% python3 -q
>>> import numpy as np
>>> np.set_printoptions(precision=3, suppress=True, linewidth=140)
>>> feats = np.array([[2, -3, 3, -2],
...     [-1, -5, 4, 1],
...     [4, 2, -3, -4],
...     [-5, 0, 5, 5],
...     [4, 2, 0, -4],
...     [-5, -1, 2, 5],
...     [0, -2, 5, 0],
...     [-5, 4, 4, 5]])
>>> np.unique(feats.round(6), axis=0).shape
(8, 4)
>>> round(np.trace(np.linalg.pinv(feats) @ feats), 3)
np.float64(3.0)
>>> try:
...     np.linalg.inv(feats)
... except np.linalg.LinAlgError as e:
...     print(repr(e))
... 
LinAlgError('Last 2 dimensions of the array must be square')
>>> np.allclose(feats[:-1].T @ np.linalg.lstsq(feats[:-1].T, feats[-1])[0], feats[-1])
True
>>> K = np.load("case16.npy")
>>> K
array([[0, 0, 1, 0, 0],
       [0, 0, 0, 0, 1],
       [0, 1, 0, 0, 0],
       [1, 0, 0, 0, 0],
       [0, 0, 0, 1, 0]])
>>> K - K[0]
array([[ 0,  0,  0,  0,  0],
       [ 0,  0, -1,  0,  1],
       [ 0,  1, -1,  0,  0],
       [ 1,  0, -1,  0,  0],
       [ 0,  0, -1,  1,  0]])
>>> np.round(np.linalg.norm(K), 3)
np.float64(2.236)
>>> K[:, 5]
Traceback (most recent call last):
  File "<python-input-11>", line 1, in <module>
    K[:, 5]
    ~^^^^^^
IndexError: index 5 is out of bounds for axis 1 with size 5
>>> K.mean(axis=0)
array([0.2, 0.2, 0.2, 0.2, 0.2])
>>> K.sum(axis=0)
array([1, 1, 1, 1, 1])
>>> out = np.array([[3, -2], [-2, -3]])
>>> basis = np.kron(out, K)
>>> basis.shape
(10, 10)
>>> round(float(np.linalg.norm(basis, 2)), 3), round(np.linalg.norm(out, 2) * np.linalg.norm(K, 2), 3)
(3.606, np.float64(3.606))
>>> basis
array([[ 0,  0,  3,  0,  0,  0,  0, -2,  0,  0],
       [ 0,  0,  0,  0,  3,  0,  0,  0,  0, -2],
       [ 0,  3,  0,  0,  0,  0, -2,  0,  0,  0],
       [ 3,  0,  0,  0,  0, -2,  0,  0,  0,  0],
       [ 0,  0,  0,  3,  0,  0,  0,  0, -2,  0],
       [ 0,  0, -2,  0,  0,  0,  0, -3,  0,  0],
       [ 0,  0,  0,  0, -2,  0,  0,  0,  0, -3],
       [ 0, -2,  0,  0,  0,  0, -3,  0,  0,  0],
       [-2,  0,  0,  0,  0, -3,  0,  0,  0,  0],
       [ 0,  0,  0, -2,  0,  0,  0,  0, -3,  0]])
>>> np.linalg.matrix_rank(basis)
np.int64(10)
>>> print(K.sum(axis=1))
[1 1 1 1 1]
>>> np.sort(np.abs(np.linalg.eigvals(K)))[::-1]
array([1., 1., 1., 1., 1.])
>>> K @ np.ones(5)
array([1., 1., 1., 1., 1.])
>>> pr = np.eye(5)[2]
>>> for _ in range(3):
...     pr = pr @ K
...     print(pr.round(3))
... 
[0. 1. 0. 0. 0.]
[0. 0. 0. 0. 1.]
[0. 0. 0. 1. 0.]
>>> M = np.load("data.npy")
>>> print(M)
[[2 0 3 2 4 1 3]
 [1 5 0 5 5 4 4]
 [0 5 2 1 3 5 1]
 [4 0 4 3 0 1 1]
 [1 1 4 2 0 5 2]
 [2 1 1 2 3 1 2]
 [0 4 1 0 3 3 3]]
>>> np.allclose(M @ M.T, M.T @ M)
False
>>> print(np.sort(np.abs(np.linalg.eigvals(M))))
[ 1.095  2.21   2.682  2.682  3.641  3.641 15.626]
>>> round(np.abs(np.linalg.eigvals(M)).max(), 3)
np.float64(15.626)
>>> np.linalg.matrix_power(M, 4)
array([[ 4871,  8101,  7047,  7652,  8633, 10156,  7932],
       [ 8235, 13659, 12131, 12599, 14628, 17067, 13232],
       [ 6407, 10282,  9305,  9585, 11097, 12825, 10057],
       [ 4234,  7133,  6146,  6553,  7598,  8831,  6825],
       [ 5007,  8148,  7222,  7583,  8718, 10134,  7920],
       [ 3920,  6614,  5739,  6118,  7055,  8245,  6390],
       [ 5339,  8579,  7669,  8071,  9238, 10683,  8445]])
>>> np.allclose(M, M.T)
False
>>> round(np.linalg.det(M), 3)
np.float64(3604.0)
>>> np.trace(M)
np.int64(16)
>>> M @ M
array([[18, 32, 40, 23, 29, 49, 30],
       [40, 50, 51, 60, 53, 67, 58],
       [22, 47, 26, 46, 49, 54, 42],
       [22, 25, 34, 23, 34, 31, 24],
       [21, 38, 26, 27, 42, 38, 29],
       [18, 22, 31, 24, 25, 35, 27],
       [13, 43, 20, 33, 41, 48, 38]])
